>>> import numpy as np
>>> np.set_printoptions(suppress=True, linewidth=100)
>>> E = np.load("out9.npy")
>>> E
array([[ 7, -2, -6,  4,  7],
       [-2,  3,  9,  0,  8],
       [ 6,  2,  8, -2, -9],
       [-2,  8,  1,  7, -6],
       [-9, -4,  9,  4, -9]])
>>> Q = E.astype(float).copy()
>>> for j in range(5):
...     Q[:, j] -= Q[:, :j] @ (Q[:, :j].T @ Q[:, j])
...     Q[:, j] /= np.linalg.norm(Q[:, j])
... 
>>> np.round(Q.T @ Q, 2) + 0
array([[1., 0., 0., 0., 0.],
       [0., 1., 0., 0., 0.],
       [0., 0., 1., 0., 0.],
       [0., 0., 0., 1., 0.],
       [0., 0., 0., 0., 1.]])
>>> f = np.array([2, -2, 1])
>>> np.polyval(f, E[3])
array([ 13, 113,   1,  85,  85])
>>> np.correlate(E[3], E[0], "full")
array([-14,  48,  51,   9, -50, -12,  29,  61, -42])
>>> np.cross(E[3, :3], E[0, :3])
array([-46,  -5, -52])
>>> rng = np.random.default_rng(683)
>>> idx = rng.permutation(5)
>>> idx
array([1, 4, 0, 2, 3])
>>> M2 = E[idx][:, idx]
>>> np.allclose(M2, E)
False
>>> np.round(np.linalg.det(M2), 2), round(float(np.linalg.det(E[idx])), 2)
(np.float64(226537.0), 226537.0)
>>> M2
array([[ 3,  8, -2,  9,  0],
       [-4, -9, -9,  9,  4],
       [-2,  7,  7, -6,  4],
       [ 2, -9,  6,  8, -2],
       [ 8, -6, -2,  1,  7]])
>>> np.diag(M2)
array([ 3, -9,  7,  8,  7])
>>> X = np.load("layer1.npy")
>>> X
array([[0, 0, 0],
       [1, 0, 2],
       [2, 0, 1],
       [0, 0, 0],
       [2, 0, 1],
       [0, 2, 1],
       [2, 0, 1],
       [2, 0, 1],
       [1, 0, 2],
       [0, 0, 0],
       [0, 2, 1],
       [0, 0, 0],
       [1, 2, 3],
       [1, 2, 3],
       [2, 0, 1],
       [0, 0, 0],
       [0, 2, 1],
       [3, 0, 3],
       [2, 0, 1],
       [2, 0, 1],
       [0, 0, 0]])
>>> # row 3 repeats row 0
>>> dist = np.linalg.norm(X[:, None] - X[None], axis=-1)
>>> dist[9].round(2)
array([0.  , 2.24, 2.24, 0.  , 2.24, 2.24, 2.24, 2.24, 2.24, 0.  , 2.24, 0.  , 3.74, 3.74, 2.24,
       0.  , 2.24, 4.24, 2.24, 2.24, 0.  ])
>>> np.round(np.linalg.norm(X, axis=1), 2)
array([0.  , 2.24, 2.24, 0.  , 2.24, 2.24, 2.24, 2.24, 2.24, 0.  , 2.24, 0.  , 3.74, 3.74, 2.24,
       0.  , 2.24, 4.24, 2.24, 2.24, 0.  ])
>>> (dist + 1e9 * np.eye(21)).round(6).argmin(axis=1)
array([ 3,  8,  4,  0,  2, 10,  2,  2,  1,  0,  5,  0, 13, 12,  2,  0,  5,  1,  2,  2,  0])
>>> dist[9].round(6).argsort(kind="stable")[:4]
array([ 0,  3,  9, 11])
>>> np.unravel_index(dist.round(6).argmax(), dist.shape)
(np.int64(0), np.int64(17))
>>> dist.mean(axis=1).argmax()
np.int64(17)
>>> np.flatnonzero(dist[9] < dist.mean() / 2)
array([ 0,  3,  9, 11, 15, 20])
>>> np.round(np.linalg.norm(X - X.mean(axis=0), axis=1), 2)
array([1.56, 1.02, 1.11, 1.56, 1.11, 1.83, 1.11, 1.11, 1.02, 1.56, 1.83, 1.56, 2.44, 2.44, 1.11,
       1.56, 1.83, 2.8 , 1.11, 1.11, 1.56])
>>> M2 = np.c_[X[:, :1] @ np.array([[-1]]), np.array([0, 1, -2, -2, 0, -1, 0, 0, 2, -1, 2, 1, -1, 2, -2, -1, 0, 0, 1, 2, -1])]
>>> M2
array([[ 0,  0],
       [-1,  1],
       [-2, -2],
       [ 0, -2],
       [-2,  0],
       [ 0, -1],
       [-2,  0],
       [-2,  0],
       [-1,  2],
       [ 0, -1],
       [ 0,  2],
       [ 0,  1],
       [-1, -1],
       [-1,  2],
       [-2, -2],
       [ 0, -1],
       [ 0,  0],
       [-3,  0],
       [-2,  1],
       [-2,  2],
       [ 0, -1]])
>>> np.round(np.linalg.lstsq(X, M2[:, 0])[0], 2)
array([-1.,  0.,  0.])
>>> np.linalg.matrix_rank(M2)
np.int64(2)
>>> np.round(np.linalg.norm(M2 - X @ np.linalg.lstsq(X, M2)[0], axis=0), 2) + 0
array([0.  , 5.69])
>>> np.round(np.linalg.norm(np.linalg.qr(X)[0].T @ M2, axis=0) ** 2 / ((M2 ** 2).sum(axis=0) + 1e-12), 2)
array([1. , 0.1])
